% ipython --no-banner

In [1]: import numpy as np

In [2]: from numpy import linalg as LA

In [3]: np.set_printoptions(precision=1, suppress=True, linewidth=100)

In [4]: mat = np.loadtxt("test11.csv", delimiter=",")

In [5]: mat
Out[5]: 
array([[ 0.,  0.,  0.],
       [ 0.,  0.,  0.],
       [-1.,  2.,  3.],
       [-3.,  3.,  2.],
       [ 0.,  0.,  0.],
       [-3.,  3.,  2.],
       [ 0.,  0.,  0.],
       [ 0.,  0.,  0.],
       [ 0.,  0.,  0.],
       [ 0.,  0.,  0.],
       [ 2., -1.,  1.],
       [-1., -3., -3.],
       [-3.,  3.,  2.],
       [-1.,  2.,  3.],
       [-3.,  3.,  2.],
       [-1.,  2.,  3.],
       [ 0.,  0.,  0.],
       [ 0.,  0.,  0.],
       [ 0.,  0.,  0.],
       [-1., -3., -3.],
       [-1.,  2.,  3.],
       [-3.,  3.,  2.],
       [ 2., -1.,  1.],
       [ 1., -4., -2.]])

In [6]: Xs = (mat - mat.mean(axis=0)) / mat.std(axis=0)

In [7]: np.argwhere(np.abs(Xs) > 2)
Out[7]: 
array([[11,  2],
       [19,  2],
       [23,  1]])

In [8]: Xs.std(axis=0)
Out[8]: array([1., 1., 1.])

In [9]: beta = LA.lstsq(np.delete(Xs, 0, axis=1), Xs[:, 0])[0]

In [10]: round(float(1 - np.var(Xs[:, 0] - np.delete(Xs, 0, axis=1) @ beta)), 1)
Out[10]: 0.7

In [11]: beta
Out[11]: array([-1.6,  1. ])

In [12]: proj = mat @ LA.solve(mat.T @ mat, mat.T)

In [13]: np.allclose(proj @ proj, proj)
Out[13]: True

In [14]: x = np.array([5, 4, 5])

In [15]: a = np.maximum(mat @ x, 0)

In [16]: np.maximum(mat @ x, 0) - np.maximum(-mat @ x, 0)
Out[16]: 
array([  0.,   0.,  18.,   7.,   0.,   7.,   0.,   0.,   0.,   0.,  11., -32.,   7.,  18.,   7.,
        18.,   0.,   0.,   0., -32.,  18.,   7.,  11., -21.])

In [17]: np.flatnonzero(a > 1e-9)
Out[17]: array([ 2,  3,  5, 10, 12, 13, 14, 15, 20, 21, 22])

In [18]: mat * (a > 1e-9)[:, None]
Out[18]: 
array([[ 0.,  0.,  0.],
       [ 0.,  0.,  0.],
       [-1.,  2.,  3.],
       [-3.,  3.,  2.],
       [ 0.,  0.,  0.],
       [-3.,  3.,  2.],
       [ 0.,  0.,  0.],
       [ 0.,  0.,  0.],
       [ 0.,  0.,  0.],
       [ 0.,  0.,  0.],
       [ 2., -1.,  1.],
       [-0., -0., -0.],
       [-3.,  3.,  2.],
       [-1.,  2.,  3.],
       [-3.,  3.,  2.],
       [-1.,  2.,  3.],
       [ 0.,  0.,  0.],
       [ 0.,  0.,  0.],
       [ 0.,  0.,  0.],
       [-0., -0., -0.],
       [-1.,  2.,  3.],
       [-3.,  3.,  2.],
       [ 2., -1.,  1.],
       [ 0., -0., -0.]])

In [19]: np.tanh(mat @ x)
Out[19]: 
array([ 0.,  0.,  1.,  1.,  0.,  1.,  0.,  0.,  0.,  0.,  1., -1.,  1.,  1.,  1.,  1.,  0.,  0.,
        0., -1.,  1.,  1.,  1., -1.])

In [20]: feats = np.load("block3.npy")

In [21]: feats
Out[21]: 
array([[ 4,  4,  4],
       [ 4,  8,  8],
       [ 4,  8, 12]])

In [22]: t = np.radians(30)

In [23]: r_ = np.eye(3)

In [24]: r_[1, 1] = r_[2, 2] = np.cos(t)

In [25]: r_[1, 2], r_[2, 1] = -np.sin(t), np.sin(t)

In [26]: r_
Out[26]: 
array([[ 1. ,  0. ,  0. ],
       [ 0. ,  0.9, -0.5],
       [ 0. ,  0.5,  0.9]])

In [27]: M2 = feats @ r_.T

In [28]: round(LA.det(r_), 1), round(float(np.trace(r_)), 1)
Out[28]: (np.float64(1.0), 2.7)

In [29]: np.allclose(feats @ feats.T, M2 @ M2.T)
Out[29]: True

In [30]: M2
Out[30]: 
array([[ 4. ,  1.5,  5.5],
       [ 4. ,  2.9, 10.9],
       [ 4. ,  0.9, 14.4]])

In [31]: np.abs(M2 - feats).max(axis=0)
Out[31]: array([0. , 7.1, 2.9])

In [32]: LA.svd(feats, compute_uv=False), LA.svd(M2, compute_uv=False)
Out[32]: (array([20.2,  2.6,  1.2]), array([20.2,  2.6,  1.2]))

In [33]: np.allclose(LA.norm(feats, axis=1), LA.norm(M2, axis=1))
Out[33]: True

In [34]: Q, _ = LA.qr(np.array([[0.6, 0.6, 0.8, 1.2],
    ...:     [0.2, 0.1, -1.5, -1.1],
    ...:     [-1.4, 0.5, 0.1, -1.8],
    ...:     [-0.6, -0.9, -0.4, 0.5]]))

In [35]: vecs, _ = LA.qr(np.array([[-0.6, -0.8], [-0.9, -0.4]]))

In [36]: s = 5 * 0.2 ** np.arange(2)

In [37]: arr = Q[:, :2] * s @ vecs[:2]

In [38]: arr
Out[38]: 
array([[ 1.4,  1.3],
       [ 0.4,  0.5],
       [-1.9, -3.8],
       [-1.6, -1.1]])

In [39]: M2 = np.c_[arr[:, :1] @ np.array([[-1]]), np.array([2, -3, 2, -3])]

In [40]: M2
Out[40]: 
array([[-1.4,  2. ],
       [-0.4, -3. ],
       [ 1.9,  2. ],
       [ 1.6, -3. ]])

In [41]: LA.norm(LA.qr(arr)[0].T @ M2, axis=0) ** 2 / ((M2 ** 2).sum(axis=0) + 1e-12)
Out[41]: array([1. , 0.6])

In [42]: LA.matrix_rank(np.c_[arr, M2])
Out[42]: np.int64(3)

In [43]: LA.matrix_rank(M2)
Out[43]: np.int64(2)

In [44]: np.round(LA.norm(M2 - arr @ LA.lstsq(arr, M2)[0], axis=0), 1) + 0
Out[44]: array([0. , 3.3])
